$ python3 -q
>>> import numpy as np
>>> import numpy.linalg as la
>>> np.set_printoptions(precision=2, suppress=True, linewidth=200)
>>> rd = lambda a: np.round(a, 2) + 0
>>> m1 = np.loadtxt("mat.csv", delimiter=",")
>>> m1
array([[0.25, 0.  , 0.5 , 0.  , 0.25],
       [0.2 , 0.6 , 0.  , 0.  , 0.2 ],
       [0.  , 0.  , 0.5 , 0.  , 0.5 ],
       [0.14, 0.29, 0.29, 0.14, 0.14],
       [0.5 , 0.  , 0.  , 0.  , 0.5 ]])
>>> def softmax(z):
...     e = np.exp(z - z.max(axis=-1, keepdims=True))
...     return e / e.sum(axis=-1, keepdims=True)
... 
>>> rd(softmax(m1[4]))
array([0.26, 0.16, 0.16, 0.16, 0.26])
>>> rd(softmax(10 * m1[4]))
array([0.49, 0.  , 0.  , 0.  , 0.49])
>>> rd(softmax(m1[4] + -3))
array([0.26, 0.16, 0.16, 0.16, 0.26])
>>> att = m1 @ m1.T / np.sqrt(5)
>>> softmax(att).round(6).argmax(axis=1)
array([0, 1, 2, 1, 4])
>>> np.abs(m1).max()
np.float64(0.6)
>>> rd(m1 - m1[0])
array([[ 0.  ,  0.  ,  0.  ,  0.  ,  0.  ],
       [-0.05,  0.6 , -0.5 ,  0.  , -0.05],
       [-0.25,  0.  ,  0.  ,  0.  ,  0.25],
       [-0.11,  0.29, -0.21,  0.14, -0.11],
       [ 0.25,  0.  , -0.5 ,  0.  ,  0.25]])
>>> E = np.array([[5, 0, 0], [-9, 1, 0], [7, -2, -2]])
>>> E
array([[ 5,  0,  0],
       [-9,  1,  0],
       [ 7, -2, -2]])
>>> rng = np.random.default_rng(812)
>>> labels = rng.permutation(3)
>>> A2 = E[:, labels] * rng.choice([-1, 1], 3)
>>> A2
array([[ 0, -5,  0],
       [ 0,  9, -1],
       [-2, -7,  2]])
>>> left, _, VT = la.svd(E.T @ A2)
>>> labels
array([2, 0, 1])
>>> rd(left @ VT)
array([[ 0., -1.,  0.],
       [ 0.,  0., -1.],
       [ 1.,  0.,  0.]])
>>> evals, vecs = la.eig(E)
>>> rd(np.sort(la.eigvals(la.inv(E))))
array([-0.5,  0.2,  1. ])
>>> rd(np.sort(la.eigvals(E @ E)))
array([ 1.,  4., 25.])
>>> np.prod(evals)
np.float64(-10.0)
>>> vec = np.array([-9, -7, -5])
>>> rhs = E @ vec
>>> coef, lr = np.zeros(3), 1 / la.norm(E, 2) ** 2
>>> for i in range(60):
...     coef -= lr * E.T @ (E @ coef - rhs)
...     if i % 10 == 0: print(i, round(la.norm(E @ coef - rhs), 2))
... 
0 18.73
10 14.5
20 11.24
30 8.72
40 6.78
50 5.3
>>> rd(coef)
array([-8.47, -3.4 , -5.18])
>>> rd(la.cond(E))
np.float64(32.2)
>>> f = np.array([3, 1, -3])
>>> A2 = E + np.outer(f, np.eye(3)[0])
>>> rd(la.det(A2) / la.det(E)), rd(1 + la.solve(E, f)[0])
(np.float64(1.6), np.float64(1.6))
>>> la.matrix_rank(la.inv(A2) - la.inv(E), tol=1e-8)
np.int64(1)
>>> rd(np.sort(np.abs(la.eigvals(E))))
array([1., 2., 5.])
>>> E @ E
array([[ 25,   0,   0],
       [-54,   1,   0],
       [ 39,   2,   4]])
>>> assert E == E.T
Traceback (most recent call last):
  File "<python-input-39>", line 1, in <module>
    assert E == E.T
           ^^^^^^^^
ValueError: The truth value of an array with more than one element is ambiguous. Use a.any() or a.all()
>>> A = np.diag(3 * np.array([-4, 8, 6, 1, 8, 2])) + np.array([[2, -1, 1, 2, 1, 2],
...     [-2, 2, -1, -2, 2, 2],
...     [-1, -1, -2, 1, 2, -1],
...     [-1, -2, 0, 2, -2, -1],
...     [0, 1, 0, 2, 0, 2],
...     [1, 0, 1, -1, 0, 2]])
>>> A
array([[-10,  -1,   1,   2,   1,   2],
       [ -2,  26,  -1,  -2,   2,   2],
       [ -1,  -1,  16,   1,   2,  -1],
       [ -1,  -2,   0,   5,  -2,  -1],
       [  0,   1,   0,   2,  24,   2],
       [  1,   0,   1,  -1,   0,   8]])
>>> vec = np.array([1, 3, -1, 3, 3, 1])
>>> rhs = A @ vec
>>> coef, lr = np.zeros(6), 1 / la.norm(A, 2) ** 2
>>> for i in range(15):
...     coef -= lr * A.T @ (A @ coef - rhs)
...     if i % 5 == 0: print(i, round(la.norm(A @ coef - rhs), 2))
... 
0 19.84
5 12.44
10 10.85
>>> rd(coef)
array([ 0.32,  2.78, -0.98,  0.91,  3.19,  0.57])
>>> rd(la.cond(A))
np.float64(6.28)
>>> rd(la.norm(A) ** 2 / la.norm(A, 2) ** 2)
np.float64(2.37)
>>> rd(la.norm(A[1], 1)), rd(la.norm(A[1], np.inf))
(np.float64(35.0), np.float64(26.0))
>>> la.norm(A, axis=1).argmax()
np.int64(1)
>>> W1 = np.array([[-4, -1, -5, -1, -2],
...     [3, 1, 5, 2, 5],
...     [-2, -4, 0, 3, -3],
...     [1, -1, 4, 0, 1],
...     [0, 0, 1, 4, -3],
...     [-3, -2, 4, -3, 3]])
>>> coef = np.array([2, 1, 2, 1, 2])
>>> hid = np.maximum(A @ W1 + coef, 0)
>>> la.matrix_rank(hid)
np.int64(5)
>>> (hid > 0).astype(int)
array([[1, 0, 1, 1, 1],
       [1, 1, 1, 1, 1],
       [0, 0, 1, 1, 0],
       [1, 0, 1, 0, 1],
       [1, 0, 1, 1, 0],
       [0, 0, 1, 0, 1]])
>>> hid
array([[ 33,   0,  64,  10,  19],
       [ 82,  31, 144,  54, 137],
       [  0,   0,   4,  59,   0],
       [  8,   0,  11,   0,   2],
       [  1,   0,  47,  93,   0],
       [  0,   0,  25,   0,  20]])
>>> rd((hid > 0).mean(axis=0))
array([0.67, 0.17, 1.  , 0.67, 0.67])
>>> C = np.array([[-2, 2, 2], [-2, 2, 1], [0, 0, 1], [-2, 0, 2], [3, 2, -3]])
>>> W1 @ C
array([[  6, -14, -10],
       [  3,  18,   1],
       [ -3, -18,   7],
       [  3,   2,   2],
       [-17,  -6,  18],
       [ 25,  -4, -19]])
>>> hid @ C
array([[ -29,  104,   93],
       [  77,  500,   36],
       [-118,    0,  122],
       [ -10,   20,   21],
       [-188,    2,  235],
       [  60,   40,  -35]])
>>> rd(softmax(A[5] + -3))
array([0., 0., 0., 0., 0., 1.])
>>> rd(softmax(A).sum(axis=1))
array([1., 1., 1., 1., 1., 1.])
>>> att = A @ A.T / np.sqrt(6)
>>> rd(softmax(att)[5] @ A)
array([ 1.,  0.,  1., -1.,  0.,  8.])
>>> rd(softmax(att))
array([[1., 0., 0., 0., 0., 0.],
       [0., 1., 0., 0., 0., 0.],
       [0., 0., 1., 0., 0., 0.],
       [0., 0., 0., 1., 0., 0.],
       [0., 0., 0., 0., 1., 0.],
       [0., 0., 0., 0., 0., 1.]])
>>> rd(softmax(att + np.triu(np.full(att.shape, -np.inf), 1)))
array([[1., 0., 0., 0., 0., 0.],
       [0., 1., 0., 0., 0., 0.],
       [0., 0., 1., 0., 0., 0.],
       [0., 0., 0., 1., 0., 0.],
       [0., 0., 0., 0., 1., 0.],
       [0., 0., 0., 0., 0., 1.]])
